$ ipython --no-banner

In [1]: import numpy as np

In [2]: from numpy import linalg as LA

In [3]: np.set_printoptions(suppress=True, linewidth=120)

In [4]: B = np.array([[2, 2, 0, 0, 0, 2, 3, 1],
   ...:     [0, 3, 2, 0, 1, 1, 1, 2],
   ...:     [3, 0, 0, 2, 1, 0, 2, 1],
   ...:     [3, 1, 2, 0, 1, 3, 1, 1],
   ...:     [0, 2, 2, 1, 3, 2, 3, 0],
   ...:     [1, 0, 3, 3, 0, 2, 0, 2],
   ...:     [2, 2, 0, 0, 3, 2, 0, 0],
   ...:     [3, 1, 0, 3, 3, 0, 2, 1]])

In [5]: C = np.array([[-3, -3, -3, -1], [2, 0, 1, -3], [2, 2, 3, 0], [1, -2, 2, -2]])

In [6]: mat = np.block([[B, np.array([[-5, 2, -4, 1],
   ...:     [-2, 5, -3, -4],
   ...:     [-4, -5, -2, 2],
   ...:     [3, 4, -4, 0],
   ...:     [4, -4, -5, -3],
   ...:     [-4, -4, 5, 5],
   ...:     [2, 2, -2, -3],
   ...:     [-1, 3, 1, 0]])], [np.zeros((4, 8)), C]])

In [7]: mat
Out[7]: 
array([[ 2.,  2.,  0.,  0.,  0.,  2.,  3.,  1., -5.,  2., -4.,  1.],
       [ 0.,  3.,  2.,  0.,  1.,  1.,  1.,  2., -2.,  5., -3., -4.],
       [ 3.,  0.,  0.,  2.,  1.,  0.,  2.,  1., -4., -5., -2.,  2.],
       [ 3.,  1.,  2.,  0.,  1.,  3.,  1.,  1.,  3.,  4., -4.,  0.],
       [ 0.,  2.,  2.,  1.,  3.,  2.,  3.,  0.,  4., -4., -5., -3.],
       [ 1.,  0.,  3.,  3.,  0.,  2.,  0.,  2., -4., -4.,  5.,  5.],
       [ 2.,  2.,  0.,  0.,  3.,  2.,  0.,  0.,  2.,  2., -2., -3.],
       [ 3.,  1.,  0.,  3.,  3.,  0.,  2.,  1., -1.,  3.,  1.,  0.],
       [ 0.,  0.,  0.,  0.,  0.,  0.,  0.,  0., -3., -3., -3., -1.],
       [ 0.,  0.,  0.,  0.,  0.,  0.,  0.,  0.,  2.,  0.,  1., -3.],
       [ 0.,  0.,  0.,  0.,  0.,  0.,  0.,  0.,  2.,  2.,  3.,  0.],
       [ 0.,  0.,  0.,  0.,  0.,  0.,  0.,  0.,  1., -2.,  2., -2.]])

In [8]: np.argsort(-LA.norm(mat, axis=0).round(6), kind="stable")[:3]
Out[8]: array([ 9, 10,  8])

In [9]: [round(float(x), 3) for x in LA.svd(mat, compute_uv=False)[:3]]
Out[9]: [15.117, 12.816, 10.33]

In [10]: LA.matrix_rank(mat, rtol=0.1)
Out[10]: np.int64(9)

In [11]: LA.cond(mat) > 100
Out[11]: np.True_

In [12]: sigma = 5 * 0.7 ** np.arange(4)

In [13]: Q, _ = LA.qr(np.array([[1.0, 0.2, -0.7, 0.3],
    ...:     [1.2, -1.0, 0.4, 0.3],
    ...:     [-1.0, 0.0, -0.4, -1.2],
    ...:     [0.2, -0.1, 0.8, 1.5]]))

In [14]: rng = np.random.default_rng(799489)

In [15]: arr = rng.normal(size=(13, 4)) * sigma @ Q

In [16]: arr.round(3)
Out[16]: 
array([[ 0.669,  2.548, -0.943,  0.207],
       [ 0.262,  3.436, -6.963,  2.764],
       [-1.165, -4.03 ,  5.737, -5.536],
       [ 4.157,  0.587,  4.925, -0.697],
       [-4.547,  4.139, -0.519, -0.335],
       [ 2.911,  9.503, -1.687,  1.111],
       [-1.304,  4.024, -0.9  ,  1.302],
       [-4.517, -3.737, -1.97 ,  1.507],
       [ 1.223, -1.827, -1.086, -0.126],
       [ 1.394,  1.609,  4.538,  2.198],
       [-9.089,  5.722, -6.009,  6.372],
       [-0.259,  0.824,  1.418,  0.129],
       [-0.764, -4.089,  1.621, -0.832]])

In [17]: d = LA.norm(arr[:, None] - arr[None], axis=-1)

In [18]: np.flatnonzero(d[8] < d.mean() / 2)
Out[18]: array([ 8, 11, 12])

In [19]: d.shape
Out[19]: (13, 13)

In [20]: d[8].round(3)
Out[20]: array([ 4.425,  8.456,  9.294,  7.134,  8.322, 11.537,  6.534,  6.329,  0.   ,  6.99 , 15.159,  3.944,  4.109])

In [21]: d[8].round(6).argsort(kind="stable")[:4]
Out[21]: array([ 8, 11, 12,  0])

In [22]: d[:5, :5].round(3)
Out[22]: 
array([[ 0.   ,  6.613, 11.146,  7.16 ,  5.497],
       [ 6.613,  0.   , 16.969, 13.288,  8.646],
       [11.146, 16.969,  0.   ,  8.586, 12.015],
       [ 7.16 , 13.288,  8.586,  0.   , 10.869],
       [ 5.497,  8.646, 12.015, 10.869,  0.   ]])
